$ python -q
>>> import numpy as np
>>> np.set_printoptions(precision=2, suppress=True, linewidth=100, floatmode="fixed")
>>> tidy = lambda a: np.round(a, 2) + 0
>>> K = np.load("out19.npy")
>>> print(K)
[[ 0.00 -4.00  7.00 -4.00  8.00]
 [ 0.00 -3.00  5.00  7.00 -6.00]
 [ 0.00  2.00 -4.00  7.00 -6.00]
 [ 0.00  4.00 -8.00 -8.00  8.00]
 [ 0.00 -4.00  5.00  6.00 -6.00]]
>>> t3 = np.stack([K, -1 * K, K[::-1]])
>>> t3.shape
(3, 5, 5)
>>> np.linalg.matrix_rank(t3)
array([4, 4, 4])
>>> np.einsum("bij,cij->bc", t3, t3)
array([[ 690.00, -690.00, -249.00],
       [-690.00,  690.00,  249.00],
       [-249.00,  249.00,  690.00]])
>>> (t3 @ K.T).shape
(3, 5, 5)
>>> left, s, vt = np.linalg.svd(K)
>>> np.argmax(s[:-1] / (s[1:] + 1e-6)) + 1
np.int64(4)
>>> out = left[:, :4] @ np.diag(s[:4]) @ vt[:4]
>>> np.linalg.matrix_rank(K, rtol=0.05)
np.int64(3)
>>> np.linalg.matrix_rank(out)
np.int64(4)
>>> tidy(np.linalg.norm(K - out, 2)), s[4]
(np.float64(0.0), np.float64(0.0))
>>> print(tidy(np.linalg.norm(K - out) / np.linalg.norm(K)))
0.0
>>> out = np.array([[5, 2], [5, 2]])
>>> cent = np.array([[6, 4, 5], [9, 1, 2], [9, 3, 4]])
>>> F = np.kron(out, cent)
>>> F
array([[30, 20, 25, 12,  8, 10],
       [45,  5, 10, 18,  2,  4],
       [45, 15, 20, 18,  6,  8],
       [30, 20, 25, 12,  8, 10],
       [45,  5, 10, 18,  2,  4],
       [45, 15, 20, 18,  6,  8]])
>>> # null space of dimension 3
>>> out = K / np.linalg.norm(K, axis=1, keepdims=True)
>>> G = out @ out.T
>>> np.argwhere(np.triu(np.abs(G) > 0.95, 1))
array([[1, 3],
       [1, 4],
       [3, 4]])
>>> print((np.abs(G) > 0.9).astype(int))
[[1 0 1 0 0]
 [0 1 0 1 1]
 [1 0 1 0 0]
 [0 1 0 1 1]
 [0 1 0 1 1]]
>>> print(tidy(np.linalg.norm(out, axis=1)))
[1.00 1.00 1.00 1.00 1.00]
>>> tidy(np.degrees(np.arccos(np.clip(G[4, 2], -1, 1))))
np.float64(62.68)
>>> left, s, vt = np.linalg.svd(F)
>>> tidy(s)
array([121.77,  27.83,   0.78,   0.00,   0.00,   0.00])
>>> out = left[:, :3] @ np.diag(s[:3]) @ vt[:3]
>>> np.linalg.matrix_rank(F, rtol=0.05)
np.int64(2)
>>> tidy(np.linalg.norm(F - out, 2)), tidy(s[3])
(np.float64(0.0), np.float64(0.0))
>>> np.linalg.matrix_rank(out)
np.int64(3)
>>> tidy(np.linalg.norm(F - out) / np.linalg.norm(F))
np.float64(0.0)
>>> tidy(F.mean(axis=0))
array([40.00, 13.33, 18.33, 16.00,  5.33,  7.33])
>>> F.sum(axis=0)
array([240,  80, 110,  96,  32,  44])
>>> np.abs(F).max()
np.int64(45)
>>> F.sum(axis=1)
array([105,  84, 112, 105,  84, 112])
>>> print(F.shape)
(6, 6)
>>> np.count_nonzero(F)
np.int64(36)
>>> np.linalg.matrix_rank(F)
np.int64(3)
>>> (F - F.T) / 2
array([[  0.00, -12.50, -10.00,  -9.00, -18.50, -17.50],
       [ 12.50,   0.00,  -2.50,  -1.00,  -1.50,  -5.50],
       [ 10.00,   2.50,   0.00,  -3.50,  -2.00,  -6.00],
       [  9.00,   1.00,   3.50,   0.00,  -5.00,  -4.00],
       [ 18.50,   1.50,   2.00,   5.00,   0.00,  -1.00],
       [ 17.50,   5.50,   6.00,   4.00,   1.00,   0.00]])
>>> F @ F
array([[4095, 1505, 2030, 1638,  602,  812],
       [2835, 1505, 1925, 1134,  602,  770],
       [4095, 1785, 2345, 1638,  714,  938],
       [4095, 1505, 2030, 1638,  602,  812],
       [2835, 1505, 1925, 1134,  602,  770],
       [4095, 1785, 2345, 1638,  714,  938]])
>>> np.linalg.determinant(F)
Traceback (most recent call last):
  File "<python-input-44>", line 1, in <module>
    np.linalg.determinant(F)
    ^^^^^^^^^^^^^^^^^^^^^
AttributeError: module 'numpy.linalg' has no attribute 'determinant'
>>> tidy(np.linalg.det(F))
np.float64(0.0)
>>> print((F + F.T) / 2)
[[30.00 32.50 35.00 21.00 26.50 27.50]
 [32.50  5.00 12.50 19.00  3.50  9.50]
 [35.00 12.50 20.00 21.50  8.00 14.00]
 [21.00 19.00 21.50 12.00 13.00 14.00]
 [26.50  3.50  8.00 13.00  2.00  5.00]
 [27.50  9.50 14.00 14.00  5.00  8.00]]
>>> mat = np.load("layer8.npy")
>>> print(tidy(mat))
[[-0.44 -0.88 -0.18]
 [ 0.79 -0.27 -0.55]
 [ 0.44 -0.39  0.81]]
>>> tidy(np.linalg.pinv(mat))
array([[-0.44,  0.79,  0.44],
       [-0.88, -0.27, -0.39],
       [-0.18, -0.55,  0.81]])
>>> tidy(mat.T @ mat)
array([[1.00, 0.00, 0.00],
       [0.00, 1.00, 0.00],
       [0.00, 0.00, 1.00]])
>>> left, s, vt = np.linalg.svd(mat, full_matrices=False)
>>> print(tidy(left.T @ left))
[[1.00 0.00 0.00]
 [0.00 1.00 0.00]
 [0.00 0.00 1.00]]
>>> tidy(np.cumsum(s ** 2) / np.sum(s ** 2))
array([0.33, 0.67, 1.00])
>>> rng = np.random.default_rng(4510)
>>> z = rng.permutation(3)
>>> out = mat[:, z] * rng.choice([-1, 1], 3)
>>> print(tidy(out))
[[ 0.88  0.44  0.18]
 [ 0.27 -0.79  0.55]
 [ 0.39 -0.44 -0.81]]
>>> left, _, vt = np.linalg.svd(mat.T @ out)
>>> tidy(left @ vt)
array([[ 0.00, -1.00,  0.00],
       [-1.00,  0.00,  0.00],
       [ 0.00,  0.00, -1.00]])
>>> x0 = np.array([2, 3, 2])
>>> tidy(np.sort(np.abs(np.degrees(np.angle(np.linalg.eigvals(mat))))))
array([  0.00, 116.71, 116.71])
>>> tidy(mat.T @ (mat @ x0))
array([2.00, 3.00, 2.00])
>>> [p for p in range(1, 25) if np.allclose(np.linalg.matrix_power(mat, p), np.eye(3))]
[]
>>> tidy(np.linalg.inv(mat))
array([[-0.44,  0.79,  0.44],
       [-0.88, -0.27, -0.39],
       [-0.18, -0.55,  0.81]])
>>> tidy(np.linalg.det(mat))
np.float64(1.0)
>>> X = np.load("mat.npy")
>>> X
array([[ 5,  6, -2,  5],
       [ 5,  6, -2,  5],
       [ 1,  2, -6,  1],
       [ 0,  1, -7,  0],
       [ 4,  5, -3,  4],
       [ 0,  1, -7,  0],
       [-1,  0, -8, -1],
       [ 0,  1, -7,  0],
       [ 5,  6, -2,  5]])
>>> # looks like rank 2
>>> r = np.linalg.matrix_rank(X)
>>> r
np.int64(2)
>>> ns = np.linalg.svd(X)[2][r:].T
>>> [int(np.linalg.matrix_rank(X[:i])) for i in range(1, len(X) + 1)]
[1, 1, 2, 2, 2, 2, 2, 2, 2]
>>> [int(np.linalg.matrix_rank(X[:, :j + 1])) for j in range(4)]
[1, 2, 2, 2]
>>> tidy(ns @ ns.T)
array([[ 0.70, -0.34, -0.05, -0.30],
       [-0.34,  0.60,  0.09, -0.34],
       [-0.05,  0.09,  0.01, -0.05],
       [-0.30, -0.34, -0.05,  0.70]])
>>> ns.shape
(4, 2)
>>> tidy(X @ ns)
array([[0.00, 0.00],
       [0.00, 0.00],
       [0.00, 0.00],
       [0.00, 0.00],
       [0.00, 0.00],
       [0.00, 0.00],
       [0.00, 0.00],
       [0.00, 0.00],
       [0.00, 0.00]])
>>> [int(np.linalg.matrix_rank(np.delete(X, i, axis=0))) for i in range(9)]
[2, 2, 2, 2, 2, 2, 2, 2, 2]
>>> np.linalg.matrix_rank(X, rtol=0.1)
np.int64(2)
>>> np.argsort(-np.linalg.norm(X, axis=0).round(6), kind="stable")[:3]
array([2, 1, 0])
>>> tidy(np.linalg.norm(X, 2) / np.linalg.norm(X))
np.float64(0.82)
>>> left, s, vt = np.linalg.svd(X)
>>> V = vt[:(s > 1e-8).sum()]
>>> x0 = X[0] + -2 * X[8] + rng.integers(2) * np.eye(4)[3]
>>> x0
array([-5.00, -6.00,  2.00, -4.00])
>>> tidy(np.diag(V.T @ V))
array([0.30, 0.40, 0.99, 0.30])
>>> tidy(np.linalg.norm(x0 - V.T @ V @ x0))
np.float64(0.83)
>>> left, s, vt = np.linalg.svd(X, full_matrices=False)
>>> print(tidy(s))
[19.94 14.01  0.00  0.00]
>>> tidy(np.cumsum(s ** 2) / np.sum(s ** 2))
array([0.67, 1.00, 1.00, 1.00])
>>> tidy(np.abs(vt[0]))
array([0.41, 0.55, 0.61, 0.41])
>>> M = np.array([[1, 1, 0, -1, 2, -1, -1],
...     [0, 2, -1, 1, 3, 0, 3],
...     [0, 0, 1, -1, 3, 1, 3],
...     [0, 0, 0, -2, 1, -1, -1],
...     [0, 0, 0, 0, 1, -2, 0],
...     [0, 0, 0, 0, 0, -1, 2],
...     [0, 0, 0, 0, 0, 0, 3]])
>>> # triangular: eigenvalues sit on the diagonal
>>> z = rng.permutation(7)
>>> z
array([6, 5, 4, 3, 2, 0, 1])
>>> out = M[z][:, z]
>>> print(np.allclose(out, M))
False
>>> tidy(np.linalg.det(out)), tidy(np.linalg.det(M[z]))
(np.float64(12.0), np.float64(12.0))
>>> np.diag(out)
array([ 3, -1,  1, -2,  1,  1,  2])
>>> print(tidy(np.sort(np.abs(np.linalg.eigvals(out)))))
[1.00 1.00 1.00 1.00 2.00 2.00 3.00]
>>> W = np.array([[2, 0, 3, 2],
...     [1, 3, 1, 0],
...     [0, 2, 0, 3],
...     [1, 0, 2, 2],
...     [3, 0, 1, 2],
...     [2, 3, 0, 1],
...     [3, 3, 2, 2]])
>>> beta = np.array([-2, 3, -3, -3])
>>> hid = np.maximum(M @ W + beta, 0)
>>> hid
array([[ 1,  0,  0,  0],
       [19, 16, 10,  8],
       [17, 17,  4, 11],
       [ 0,  0,  0,  0],
       [ 0,  0,  0,  0],
       [ 2,  6,  1,  0],
       [ 7, 12,  3,  3]])
>>> np.linalg.matrix_rank(hid)
np.int64(4)
>>> print((hid > 0).astype(int))
[[1 0 0 0]
 [1 1 1 1]
 [1 1 1 1]
 [0 0 0 0]
 [0 0 0 0]
 [1 1 1 0]
 [1 1 1 1]]
>>> cent = np.array([[-3, 2], [1, -1], [0, -1], [2, -3]])
>>> (hid @ cent).round(6).argmax(axis=1)
array([1, 1, 0, 0, 0, 0, 0])
>>> Q, Rm = np.linalg.qr(M)
>>> Q.T @ Q
array([[1.00, 0.00, 0.00, 0.00, 0.00, 0.00, 0.00],
       [0.00, 1.00, 0.00, 0.00, 0.00, 0.00, 0.00],
       [0.00, 0.00, 1.00, 0.00, 0.00, 0.00, 0.00],
       [0.00, 0.00, 0.00, 1.00, 0.00, 0.00, 0.00],
       [0.00, 0.00, 0.00, 0.00, 1.00, 0.00, 0.00],
       [0.00, 0.00, 0.00, 0.00, 0.00, 1.00, 0.00],
       [0.00, 0.00, 0.00, 0.00, 0.00, 0.00, 1.00]])
>>> np.allclose(Rm.T @ Rm, M.T @ M)
True
>>> Q.shape, Rm.shape
((7, 7), (7, 7))
>>> abs(Rm[0, 0]), tidy(np.linalg.norm(M[:, 0]))
(np.float64(1.0), np.float64(1.0))
